$ python3 -q
>>> import numpy as np
>>> from numpy import linalg as LA
>>> np.set_printoptions(suppress=True, linewidth=200)
>>> m1 = np.array([[-3.6, 14.3, 5.4, -3.8],
...     [6.3, -5.5, 10.7, 2.3],
...     [-6.0, -7.8, 0.6, -14.4],
...     [-11.9, -3.6, 5.4, 11.1],
...     [5.9, 2.9, 8.1, -5.4]])
>>> other = np.c_[m1[:, :3] @ np.array([[2, 1, 1], [-4, -4, 0], [-4, 0, 1]]), np.array([-1, -1, 2, 0, -3])]
>>> print(other.round(1))
[[-86.  -60.8   1.8  -1. ]
 [ -8.2  28.3  17.   -1. ]
 [ 16.8  25.2  -5.4   2. ]
 [-31.    2.5  -6.5   0. ]
 [-32.2  -5.7  14.   -3. ]]
>>> print(np.round(LA.lstsq(m1, other[:, 0])[0], 1) + 0)
[ 2. -4. -4.  0.]
>>> q, Rm = LA.qr(other)
>>> print(np.round(np.trace(q @ q.T), 1))
4.0
>>> print(Rm.round(1))
[[ 98.7  56.   -6.4   2.3]
 [  0.  -45.1 -11.1   0.6]
 [  0.    0.   19.9  -2.5]
 [  0.    0.    0.    1.8]]
>>> print(np.round(q @ Rm, 1) + 0)
[[-86.  -60.8   1.8  -1. ]
 [ -8.2  28.3  17.   -1. ]
 [ 16.8  25.2  -5.4   2. ]
 [-31.    2.5  -6.5   0. ]
 [-32.2  -5.7  14.   -3. ]]
>>> print(q.round(1) + 0)
[[-0.9  0.3  0.   0.4]
 [-0.1 -0.7  0.4  0.4]
 [ 0.2 -0.3 -0.4  0.4]
 [-0.3 -0.4 -0.7 -0.4]
 [-0.3 -0.3  0.4 -0.6]]
>>> print(np.round(q.T @ q, 1) + 0)
[[1. 0. 0. 0.]
 [0. 1. 0. 0.]
 [0. 0. 1. 0.]
 [0. 0. 0. 1.]]
>>> print(np.round(np.abs(np.diag(Rm)), 1))
[98.7 45.1 19.9  1.8]
>>> print(q.shape, Rm.shape)
(5, 4) (4, 4)
>>> print(m1.reshape(-1, 2))
[[ -3.6  14.3]
 [  5.4  -3.8]
 [  6.3  -5.5]
 [ 10.7   2.3]
 [ -6.   -7.8]
 [  0.6 -14.4]
 [-11.9  -3.6]
 [  5.4  11.1]
 [  5.9   2.9]
 [  8.1  -5.4]]
>>> print(m1.reshape(2, -1))
[[ -3.6  14.3   5.4  -3.8   6.3  -5.5  10.7   2.3  -6.   -7.8]
 [  0.6 -14.4 -11.9  -3.6   5.4  11.1   5.9   2.9   8.1  -5.4]]
>>> print(m1.ravel(order="F"))
[ -3.6   6.3  -6.  -11.9   5.9  14.3  -5.5  -7.8  -3.6   2.9   5.4  10.7   0.6   5.4   8.1  -3.8   2.3 -14.4  11.1  -5.4]
>>> t3 = m1.reshape(5, 2, -1)
>>> print(np.einsum("ihd,jhd->hij", t3, t3).shape)
(2, 5, 5)
>>> print(np.round(t3.sum(axis=1), 1))
[[  1.8  10.5]
 [ 17.   -3.2]
 [ -5.4 -22.2]
 [ -6.5   7.5]
 [ 14.   -2.5]]
>>> print(np.round(np.einsum("ihd,ihd->ih", t3, t3), 1))
[[217.4  43.6]
 [ 69.9 119.8]
 [ 96.8 207.7]
 [154.6 152.4]
 [ 43.2  94.8]]
>>> print(t3.transpose(1, 0, 2))
[[[ -3.6  14.3]
  [  6.3  -5.5]
  [ -6.   -7.8]
  [-11.9  -3.6]
  [  5.9   2.9]]

 [[  5.4  -3.8]
  [ 10.7   2.3]
  [  0.6 -14.4]
  [  5.4  11.1]
  [  8.1  -5.4]]]
>>> print(t3[:, 0])
[[ -3.6  14.3]
 [  6.3  -5.5]
 [ -6.   -7.8]
 [-11.9  -3.6]
 [  5.9   2.9]]
>>> r0 = np.array([1, 0, 2]) + 0.5
>>> X = np.eye(3) - 2 * np.outer(r0, r0) / (r0 @ r0)
>>> print(X.round(1))
[[ 0.5 -0.2 -0.9]
 [-0.2  0.9 -0.3]
 [-0.9 -0.3 -0.4]]
>>> vec = np.array([2, 3, 2])
>>> print(np.round(X.T @ (X @ vec), 1))
[2. 3. 2.]
>>> print(round(LA.det(X), 1))
-1.0
>>> print(np.round(np.sort(np.abs(np.degrees(np.angle(LA.eigvals(X))))), 1))
[  0.   0. 180.]
>>> print(3 - LA.matrix_rank(X - np.eye(3), tol=1e-8))
2
>>> C2 = X.T @ X
>>> print(np.allclose(C2, C2.T))
True
>>> print(LA.matrix_rank(C2))
3
>>> vec = np.array([-1, 5, -3])
>>> y = X @ vec
>>> print(y.round(1))
[1.2 5.7 0.7]
>>> print(np.round(LA.solve(X, X[:, 1]), 1))
[-0.  1. -0.]
>>> print(np.round(LA.solve(X, 3 * y), 1))
[-3. 15. -9.]
>>> print(np.round(LA.solve(X.T, X[2]), 1) + 0)
[0. 0. 1.]
>>> q = X.astype(float).copy()
>>> for j in range(3):
...     q[:, j] -= q[:, :j] @ (q[:, :j].T @ q[:, j])
...     q[:, j] /= LA.norm(q[:, j])
... 
>>> print(q.round(1))
[[ 0.5 -0.2 -0.9]
 [-0.2  0.9 -0.3]
 [-0.9 -0.3 -0.4]]
>>> print(np.round(q.T @ X, 1) + 0)
[[1. 0. 0.]
 [0. 1. 0.]
 [0. 0. 1.]]
>>> K = np.load("block12.npy")
>>> print(K)
[[-2  0  0  0  0]
 [ 0  2  0  0  0]
 [ 0  0 -3  0  0]
 [ 0  0  0  2  0]
 [ 0  0  0  0  5]]
>>> evals, vecs = LA.eig(K)
>>> print(np.round(np.sort(LA.eigvals(K.T)), 1))
[-3. -2.  2.  2.  5.]
>>> print(evals)
[-2.  2. -3.  2.  5.]
>>> r0 = np.array([3, 5, 0, 2, 2])
>>> other = K + np.outer(r0, np.eye(5)[4])
>>> print(LA.matrix_rank(other - K))
1
>>> print(LA.matrix_rank(LA.inv(other) - LA.inv(K), tol=1e-8))
1
>>> print(other)
[[-2.  0.  0.  0.  3.]
 [ 0.  2.  0.  0.  5.]
 [ 0.  0. -3.  0.  0.]
 [ 0.  0.  0.  2.  2.]
 [ 0.  0.  0.  0.  7.]]
>>> print(round(float(LA.det(other) / LA.det(K)), 1), np.round(1 + LA.solve(K, r0)[4], 1))
1.4 1.4
>>> evals, vecs = LA.eigh(K)
>>> vec = np.array([-5, -6, -6, 5, -5])
>>> print(vec @ K @ vec)
89
>>> print(vecs * np.maximum(evals, 0) @ vecs.T)
[[0. 0. 0. 0. 0.]
 [0. 2. 0. 0. 0.]
 [0. 0. 0. 0. 0.]
 [0. 0. 0. 2. 0.]
 [0. 0. 0. 0. 5.]]
>>> print(np.abs(K).sum(axis=1).max(), np.abs(evals).max())
5 5.0
>>> print(round(vec @ K @ vec / (vec @ vec), 1), evals[0], evals[-1])
0.6 -3.0 5.0
>>> print((LA.matrix_power((K != 0) + (K.T != 0) + np.eye(5), 5) > 0).astype(int))
[[1 0 0 0 0]
 [0 1 0 0 0]
 [0 0 1 0 0]
 [0 0 0 1 0]
 [0 0 0 0 1]]
>>> print(np.round(LA.det(K), 1))
120.0
>>> print(K @ K)
[[ 4  0  0  0  0]
 [ 0  4  0  0  0]
 [ 0  0  9  0  0]
 [ 0  0  0  4  0]
 [ 0  0  0  0 25]]
>>> print((K != 0).astype(int))
[[1 0 0 0 0]
 [0 1 0 0 0]
 [0 0 1 0 0]
 [0 0 0 1 0]
 [0 0 0 0 1]]
>>> E = np.array([[1, 0, -5, 1, 2, -1, 0],
...     [0, 1, 0, -5, 1, 2, -1],
...     [-1, 0, 1, 0, -5, 1, 2],
...     [2, -1, 0, 1, 0, -5, 1],
...     [1, 2, -1, 0, 1, 0, -5],
...     [-5, 1, 2, -1, 0, 1, 0],
...     [0, -5, 1, 2, -1, 0, 1]])
>>> vec = np.array([-7, 2, -4, -2, 4, 9, -2])
>>> print(E @ vec)
[ 10  36 -12 -65  15  40 -24]
>>> print(np.sign((E @ vec).round(6)))
[ 1  1 -1 -1  1  1 -1]
>>> print((E * vec).sum(axis=1))
[ 10  36 -12 -65  15  40 -24]
>>> print(E @ np.eye(7)[0])
[ 1.  0. -1.  2.  1. -5.  0.]
>>> print(E @ (2 * vec))
[  20   72  -24 -130   30   80  -48]
>>> feats = np.load("case8.npy")
>>> print(feats.round(1))
[[ 1.2  1.9 -3.9 -2.2]
 [ 4.3 -0.6 -2.5  0.4]
 [-2.9 -0.9  3.8  1.3]
 [-3.1 -0.8  3.7  1.2]
 [ 0.1 -2.3  3.6  2.6]
 [ 0.1 -2.3  3.6  2.6]
 [ 3.4 -2.4  1.1  2.5]
 [-2.6  2.6 -2.  -2.8]
 [ 3.8  0.1 -3.2 -0.4]
 [-3.8 -0.1  3.2  0.4]
 [-0.9 -2.   3.8  2.4]
 [ 3.  -2.5  1.6  2.7]
 [-4.2  0.5  2.6 -0.2]
 [ 3.3 -2.5  1.3  2.6]
 [ 2.   1.5 -3.9 -1.9]
 [-2.7 -1.1  3.8  1.4]
 [-4.3  1.8  0.5 -1.8]
 [ 4.4 -0.9 -2.1  0.7]
 [ 3.1 -2.5  1.4  2.6]
 [ 3.2  0.7 -3.6 -1.1]
 [ 1.2 -2.5  3.   2.8]
 [ 1.5 -2.6  2.8  2.8]
 [-2.6 -1.1  3.8  1.5]
 [ 4.4 -0.8 -2.2  0.6]
 [ 4.3 -0.7 -2.3  0.5]
 [ 2.9  1.  -3.8 -1.3]]
>>> Xc = feats - feats.mean(axis=0)
>>> Uu, sv, VT = LA.svd(Xc, full_matrices=False)
>>> print(np.searchsorted(np.cumsum(sv ** 2) / (sv ** 2).sum(), 0.9) + 1)
2
>>> print(np.round(sv ** 2 / (sv ** 2).sum(), 1) + 0)
[0.6 0.4 0.  0. ]
>>> print(np.round(Xc.mean(axis=0), 1) + 0)
[0. 0. 0. 0.]
>>> print((np.sign(Uu[:, 0]) == np.sign(Uu[0, 0])).astype(int))
[1 1 0 0 0 0 1 1 1 0 0 0 0 1 1 0 0 1 1 1 0 0 0 1 1 1]
>>> d = LA.norm(feats[:, None] - feats[None], axis=-1)
>>> print(np.round(LA.norm(feats - feats.mean(axis=0), axis=1), 1))
[6.  4.7 4.9 5.  4.  3.9 3.7 6.4 5.  5.3 4.2 3.6 5.6 3.6 5.8 4.8 6.2 4.5 3.6 5.4 3.7 3.7 4.8 4.6 4.6 5.5]
>>> print(np.round(LA.norm(feats, axis=1), 1))
[5. 5. 5. 5. 5. 5. 5. 5. 5. 5. 5. 5. 5. 5. 5. 5. 5. 5. 5. 5. 5. 5. 5. 5. 5. 5.]
>>> print(LA.matrix_rank(d ** 2))
3
>>> print(np.flatnonzero(d[3] < d.mean() / 2))
[ 2  3  9 10 12 15 22]
>>> print(np.unravel_index(d.round(6).argmax(), d.shape))
(np.int64(8), np.int64(9))
